$ ipython --no-banner

In [1]: import numpy as np

In [2]: import numpy.linalg as la

In [3]: np.set_printoptions(suppress=True, linewidth=160)

In [4]: def rnd(a):
   ...:     return np.round(a, 1) + 0
   ...: 

In [5]: A = np.loadtxt("arr.csv", delimiter=",")

In [6]: A
Out[6]: 
array([[ 4.,  5.,  6.,  7.,  8.,  9., 10., 11., 12.],
       [13., 14., 15., 16., 17., 18., 19., 20., 21.],
       [22., 23., 24., 25., 26., 27., 28., 29., 30.],
       [31., 32., 33., 34., 35., 36., 37., 38., 39.],
       [40., 41., 42., 43., 44., 45., 46., 47., 48.],
       [49., 50., 51., 52., 53., 54., 55., 56., 57.],
       [58., 59., 60., 61., 62., 63., 64., 65., 66.]])

In [7]: U, sigma, Vt = la.svd(A)

In [8]: rnd(sigma)
Out[8]: array([312.9,   9.4,   0. ,   0. ,   0. ,   0. ,   0. ])

In [9]: np.argmax(sigma[:-1] / (sigma[1:] + 1e-6)) + 1
Out[9]: np.int64(2)

In [10]: B = U[:, :2] @ np.diag(sigma[:2]) @ Vt[:2]

In [11]: rnd(B)
Out[11]: 
array([[ 4.,  5.,  6.,  7.,  8.,  9., 10., 11., 12.],
       [13., 14., 15., 16., 17., 18., 19., 20., 21.],
       [22., 23., 24., 25., 26., 27., 28., 29., 30.],
       [31., 32., 33., 34., 35., 36., 37., 38., 39.],
       [40., 41., 42., 43., 44., 45., 46., 47., 48.],
       [49., 50., 51., 52., 53., 54., 55., 56., 57.],
       [58., 59., 60., 61., 62., 63., 64., 65., 66.]])

In [12]: la.matrix_rank(B)
Out[12]: np.int64(2)

In [13]: rnd(la.norm(A - B) / la.norm(A))
Out[13]: np.float64(0.0)

In [14]: la.matrix_rank(A, rtol=0.05)
Out[14]: np.int64(1)

In [15]: la.lstsq(B[:-1].T, B[-1])[2]
Out[15]: np.int32(2)

In [16]: rnd(B @ la.pinv(B) @ B)
Out[16]: 
array([[ 4.,  5.,  6.,  7.,  8.,  9., 10., 11., 12.],
       [13., 14., 15., 16., 17., 18., 19., 20., 21.],
       [22., 23., 24., 25., 26., 27., 28., 29., 30.],
       [31., 32., 33., 34., 35., 36., 37., 38., 39.],
       [40., 41., 42., 43., 44., 45., 46., 47., 48.],
       [49., 50., 51., 52., 53., 54., 55., 56., 57.],
       [58., 59., 60., 61., 62., 63., 64., 65., 66.]])

In [17]: np.allclose(B[:-1].T @ la.lstsq(B[:-1].T, B[-1])[0], B[-1])
Out[17]: True

In [18]: np.unique(B.round(6), axis=0).shape
Out[18]: (7, 9)

In [19]: B = np.array([[-2, -2, 2],
    ...:     [1, -3, -3],
    ...:     [2, -2, -3],
    ...:     [3, -1, 1],
    ...:     [-2, -2, 0],
    ...:     [-1, -2, 3],
    ...:     [-2, -1, 1],
    ...:     [1, 1, -2],
    ...:     [3, -1, 1]])

In [20]: np.einsum("ij->j", A)
Out[20]: array([217., 224., 231., 238., 245., 252., 259., 266., 273.])

In [21]: la.matrix_rank(np.vstack([A, B.T]))
Out[21]: np.int64(5)

In [22]: np.einsum("ik,kj->ij", A, B)
Out[22]: 
array([[  32.,  -87.,    9.],
       [  59., -204.,    9.],
       [  86., -321.,    9.],
       [ 113., -438.,    9.],
       [ 140., -555.,    9.],
       [ 167., -672.,    9.],
       [ 194., -789.,    9.]])

In [23]: np.einsum("ik,kj->ji", A, B)
Out[23]: 
array([[  32.,   59.,   86.,  113.,  140.,  167.,  194.],
       [ -87., -204., -321., -438., -555., -672., -789.],
       [   9.,    9.,    9.,    9.,    9.,    9.,    9.]])

In [24]: U, sigma, Vt = la.svd(A)

In [25]: evecs = Vt[:(sigma > 1e-8).sum()]

In [26]: rng = np.random.default_rng(354)

In [27]: vec = A[2] + -1 * A[5] + rng.integers(2) * np.eye(9)[3]

In [28]: vec
Out[28]: array([-27., -27., -27., -26., -27., -27., -27., -27., -27.])

In [29]: rnd(evecs.T @ evecs)
Out[29]: 
array([[ 0.4,  0.3,  0.2,  0.2,  0.1,  0. ,  0. , -0.1, -0.2],
       [ 0.3,  0.3,  0.2,  0.2,  0.1,  0.1,  0. ,  0. , -0.1],
       [ 0.2,  0.2,  0.2,  0.1,  0.1,  0.1,  0. ,  0. ,  0. ],
       [ 0.2,  0.2,  0.1,  0.1,  0.1,  0.1,  0.1,  0.1,  0. ],
       [ 0.1,  0.1,  0.1,  0.1,  0.1,  0.1,  0.1,  0.1,  0.1],
       [ 0. ,  0.1,  0.1,  0.1,  0.1,  0.1,  0.1,  0.2,  0.2],
       [ 0. ,  0. ,  0. ,  0.1,  0.1,  0.1,  0.2,  0.2,  0.2],
       [-0.1,  0. ,  0. ,  0.1,  0.1,  0.2,  0.2,  0.3,  0.3],
       [-0.2, -0.1,  0. ,  0. ,  0.1,  0.2,  0.2,  0.3,  0.4]])

In [30]: la.matrix_rank(np.vstack([A, vec]))
Out[30]: np.int64(3)

In [31]: rnd(la.norm(vec - evecs.T @ evecs @ vec))
Out[31]: np.float64(0.9)

In [32]: np.unique(A.round(6), axis=0).shape
Out[32]: (7, 9)

In [33]: rnd(A @ la.pinv(A) @ A)
Out[33]: 
array([[ 4.,  5.,  6.,  7.,  8.,  9., 10., 11., 12.],
       [13., 14., 15., 16., 17., 18., 19., 20., 21.],
       [22., 23., 24., 25., 26., 27., 28., 29., 30.],
       [31., 32., 33., 34., 35., 36., 37., 38., 39.],
       [40., 41., 42., 43., 44., 45., 46., 47., 48.],
       [49., 50., 51., 52., 53., 54., 55., 56., 57.],
       [58., 59., 60., 61., 62., 63., 64., 65., 66.]])

In [34]: la.lstsq(A[:-1].T, A[-1])[2]
Out[34]: np.int32(2)

In [35]: np.allclose(A[:-1].T @ la.lstsq(A[:-1].T, A[-1])[0], A[-1])
Out[35]: True

In [36]: feats = np.array([[0.3, 2.9, -0.5, 3.4, 9.5, -0.1],
    ...:     [0.0, 5.4, -0.2, 4.7, 14.9, -0.2],
    ...:     [0.3, 3.3, 0.3, 3.6, 12.4, 0.4],
    ...:     [-0.6, -0.2, 0.5, 0.0, -0.4, 0.1]])

In [37]: feats
Out[37]: 
array([[ 0.3,  2.9, -0.5,  3.4,  9.5, -0.1],
       [ 0. ,  5.4, -0.2,  4.7, 14.9, -0.2],
       [ 0.3,  3.3,  0.3,  3.6, 12.4,  0.4],
       [-0.6, -0.2,  0.5,  0. , -0.4,  0.1]])

In [38]: vec = np.array([4, 4, 1, 5, 0, 5])

In [39]: feats @ np.ones(6)
Out[39]: array([15.5, 24.6, 20.3, -0.6])

In [40]: rnd(feats @ (2 * vec))
Out[40]: array([57.6, 87.8, 69.4, -4.4])

In [41]: np.sign((feats @ vec).round(6))
Out[41]: array([ 1.,  1.,  1., -1.])

In [42]: rnd(feats @ vec)
Out[42]: array([28.8, 43.9, 34.7, -2.2])

In [43]: feats @ np.eye(6)[3]
Out[43]: array([3.4, 4.7, 3.6, 0. ])

In [44]: feats * vec
Out[44]: 
array([[ 1.2, 11.6, -0.5, 17. ,  0. , -0.5],
       [ 0. , 21.6, -0.2, 23.5,  0. , -1. ],
       [ 1.2, 13.2,  0.3, 18. ,  0. ,  2. ],
       [-2.4, -0.8,  0.5,  0. , -0. ,  0.5]])

In [45]: la.matrix_rank(feats, rtol=0.1)
Out[45]: np.int64(1)

In [46]: [round(float(x), 1) for x in la.svd(feats, compute_uv=False)[:3]]
Out[46]: [23.7, 1.1, 0.9]

In [47]: la.cond(feats) > 100
Out[47]: np.False_

In [48]: f = np.array([3, -2])

In [49]: rnd(np.correlate(feats[0], feats[1], "full"))
Out[49]: array([ -0.1,   3.9,  44.7,   5.4,  47.4, 173.3,  39.8,  16. ,  51.3,  -0.5,   0. ])

In [50]: rnd(np.cross(feats[0, :3], feats[1, :3]))
Out[50]: array([2.1, 0.1, 1.6])

In [51]: J = np.load("block4.npy")

In [52]: J
Out[52]: 
array([[ 0, -1, -1, -1,  0, -3,  0,  4],
       [ 1,  0,  1,  1,  2,  5, -4,  0],
       [ 1, -1,  0, -5, -6, -1,  2, -4],
       [ 1, -1,  5,  0,  1,  4,  1,  1],
       [ 0, -2,  6, -1,  0,  2,  1,  5],
       [ 3, -5,  1, -4, -2,  0,  2,  0],
       [ 0,  4, -2, -1, -1, -2,  0,  2],
       [-4,  0,  4, -1, -5,  0, -2,  0]])

In [53]: idx = rng.permutation(8)

In [54]: B = J[:, idx] * rng.choice([-1, 1], 8)

In [55]: B
Out[55]: 
array([[-4,  0,  0,  0, -1,  3, -1,  1],
       [ 0, -1, -4,  2,  1, -5,  0, -1],
       [ 4, -1,  2, -6,  0,  1, -1,  5],
       [-1, -1,  1,  1,  5, -4, -1,  0],
       [-5,  0,  1,  0,  6, -2, -2,  1],
       [ 0, -3,  2, -2,  1,  0, -5,  4],
       [-2,  0,  0, -1, -2,  2,  4,  1],
       [ 0,  4, -2, -5,  4,  0,  0,  1]])

In [56]: U, _, Vt = la.svd(J.T @ B)

In [57]: idx
Out[57]: array([7, 0, 6, 4, 2, 5, 1, 3])

In [58]: la.norm(feats, axis=1).argmax()
Out[58]: np.int64(1)

In [59]: rnd(feats[3] @ feats[0])
Out[59]: np.float64(-4.8)

In [60]: K = np.loadtxt("out19.csv", delimiter=",")

In [61]: K
Out[61]: 
array([[0., 0., 0., 0., 1., 0., 0., 0.],
       [1., 0., 0., 0., 0., 0., 0., 0.],
       [0., 1., 0., 0., 0., 0., 0., 0.],
       [0., 0., 0., 0., 0., 0., 0., 1.],
       [0., 0., 0., 0., 0., 1., 0., 0.],
       [0., 0., 0., 0., 0., 0., 1., 0.],
       [0., 0., 1., 0., 0., 0., 0., 0.],
       [0., 0., 0., 1., 0., 0., 0., 0.]])

In [62]: # rows sum to 1

In [63]: B = la.inv(K)

In [64]: rnd(la.inv(B))
Out[64]: 
array([[0., 0., 0., 0., 1., 0., 0., 0.],
       [1., 0., 0., 0., 0., 0., 0., 0.],
       [0., 1., 0., 0., 0., 0., 0., 0.],
       [0., 0., 0., 0., 0., 0., 0., 1.],
       [0., 0., 0., 0., 0., 1., 0., 0.],
       [0., 0., 0., 0., 0., 0., 1., 0.],
       [0., 0., 1., 0., 0., 0., 0., 0.],
       [0., 0., 0., 1., 0., 0., 0., 0.]])

In [65]: rnd(la.cond(K))
Out[65]: np.float64(1.0)

In [66]: np.flatnonzero(la.matrix_power((K != 0) + (K.T != 0) + np.eye(8), 8)[3])
Out[66]: array([3, 7])

In [67]: rnd(np.sort(la.eigvals(K).real))
Out[67]: array([-1. , -1. , -0.5, -0.5,  0.5,  0.5,  1. ,  1. ])

In [68]: rnd(la.det(K))
Out[68]: np.float64(1.0)

In [69]: (la.matrix_power((K != 0) + (K.T != 0) + np.eye(8), 8) > 0).astype(int)
Out[69]: 
array([[1, 1, 1, 0, 1, 1, 1, 0],
       [1, 1, 1, 0, 1, 1, 1, 0],
       [1, 1, 1, 0, 1, 1, 1, 0],
       [0, 0, 0, 1, 0, 0, 0, 1],
       [1, 1, 1, 0, 1, 1, 1, 0],
       [1, 1, 1, 0, 1, 1, 1, 0],
       [1, 1, 1, 0, 1, 1, 1, 0],
       [0, 0, 0, 1, 0, 0, 0, 1]])

In [70]: O, Rm = la.qr(K)

In [71]: Rm
Out[71]: 
array([[-1.,  0.,  0.,  0.,  0.,  0.,  0.,  0.],
       [ 0., -1.,  0.,  0.,  0.,  0.,  0.,  0.],
       [ 0.,  0., -1.,  0.,  0.,  0.,  0.,  0.],
       [ 0.,  0.,  0., -1.,  0.,  0.,  0.,  0.],
       [ 0.,  0.,  0.,  0., -1.,  0.,  0.,  0.],
       [ 0.,  0.,  0.,  0.,  0., -1.,  0.,  0.],
       [ 0.,  0.,  0.,  0.,  0.,  0., -1.,  0.],
       [ 0.,  0.,  0.,  0.,  0.,  0.,  0., -1.]])

In [72]: np.trace(O @ O.T)
Out[72]: np.float64(8.0)

In [73]: rnd(la.matrix_power(K, 100))
Out[73]: 
array([[0., 0., 1., 0., 0., 0., 0., 0.],
       [0., 0., 0., 0., 0., 0., 1., 0.],
       [0., 0., 0., 0., 0., 1., 0., 0.],
       [0., 0., 0., 1., 0., 0., 0., 0.],
       [0., 1., 0., 0., 0., 0., 0., 0.],
       [1., 0., 0., 0., 0., 0., 0., 0.],
       [0., 0., 0., 0., 1., 0., 0., 0.],
       [0., 0., 0., 0., 0., 0., 0., 1.]])

In [74]: rnd(la.matrix_power(K, 2))
Out[74]: 
array([[0., 0., 0., 0., 0., 1., 0., 0.],
       [0., 0., 0., 0., 1., 0., 0., 0.],
       [1., 0., 0., 0., 0., 0., 0., 0.],
       [0., 0., 0., 1., 0., 0., 0., 0.],
       [0., 0., 0., 0., 0., 0., 1., 0.],
       [0., 0., 1., 0., 0., 0., 0., 0.],
       [0., 1., 0., 0., 0., 0., 0., 0.],
       [0., 0., 0., 0., 0., 0., 0., 1.]])

In [75]: K @ np.ones(8)
Out[75]: array([1., 1., 1., 1., 1., 1., 1., 1.])

In [76]: pr = np.eye(8)[6]

In [77]: for _ in range(3):
    ...:     pr = pr @ K
    ...:     print(pr.round(1))
    ...: 
[0. 0. 1. 0. 0. 0. 0. 0.]
[0. 1. 0. 0. 0. 0. 0. 0.]
[1. 0. 0. 0. 0. 0. 0. 0.]

In [78]: theta = np.radians(15)

In [79]: Rm = np.eye(8)

In [80]: Rm[5, 5] = Rm[1, 1] = np.cos(theta)

In [81]: Rm[5, 1], Rm[1, 5] = -np.sin(theta), np.sin(theta)

In [82]: rnd(Rm)
Out[82]: 
array([[ 1. ,  0. ,  0. ,  0. ,  0. ,  0. ,  0. ,  0. ],
       [ 0. ,  1. ,  0. ,  0. ,  0. ,  0.3,  0. ,  0. ],
       [ 0. ,  0. ,  1. ,  0. ,  0. ,  0. ,  0. ,  0. ],
       [ 0. ,  0. ,  0. ,  1. ,  0. ,  0. ,  0. ,  0. ],
       [ 0. ,  0. ,  0. ,  0. ,  1. ,  0. ,  0. ,  0. ],
       [ 0. , -0.3,  0. ,  0. ,  0. ,  1. ,  0. ,  0. ],
       [ 0. ,  0. ,  0. ,  0. ,  0. ,  0. ,  1. ,  0. ],
       [ 0. ,  0. ,  0. ,  0. ,  0. ,  0. ,  0. ,  1. ]])

In [83]: B = K @ Rm.T

In [84]: rnd(np.abs(B - K).max(axis=0))
Out[84]: array([0. , 0.3, 0. , 0. , 0. , 0.3, 0. , 0. ])

In [85]: rnd(la.svd(K, compute_uv=False)), rnd(la.svd(B, compute_uv=False))
Out[85]: 
(array([1., 1., 1., 1., 1., 1., 1., 1.]),
 array([1., 1., 1., 1., 1., 1., 1., 1.]))

In [86]: np.allclose(la.norm(K, axis=1), la.norm(B, axis=1))
Out[86]: True

In [87]: data = np.loadtxt("data.csv", delimiter=",")

In [88]: data
Out[88]: 
array([[14., 12., 13.,  7., 12., 10., 11., 10.,  5.],
       [12., 16.,  0.,  4.,  6.,  9.,  5., 10.,  9.],
       [13.,  0.,  0.,  9.,  2., 14.,  5., 11., 11.],
       [ 7.,  4.,  9., 18., 10., 13., 15.,  9., 17.],
       [12.,  6.,  2., 10., 14., 13., 11.,  5., 16.],
       [10.,  9., 14., 13., 13., 10.,  9., 15.,  8.],
       [11.,  5.,  5., 15., 11.,  9.,  0.,  3.,  9.],
       [10., 10., 11.,  9.,  5., 15.,  3.,  6.,  4.],
       [ 5.,  9., 11., 17., 16.,  8.,  9.,  4., 12.]])

In [89]: ev, evecs = la.eigh(data)

In [90]: vec = np.array([-6, 7, 2, 5, -7, 8, 1, -5, 4])

In [91]: (np.sign(evecs[:, -1].round(6)) == np.sign(evecs[0, -1].round(6))).astype(int)
Out[91]: array([1, 1, 1, 1, 1, 1, 1, 1, 1])

In [92]: rnd(la.eigvalsh(data[1:, 1:]))
Out[92]: array([-16.6, -10.6,  -7.1,  -0.1,   5. ,  13. ,  16.7,  75.8])

In [93]: np.abs(data).sum(axis=1).max(), rnd(np.abs(ev).max())
Out[93]: (np.float64(102.0), np.float64(85.8))
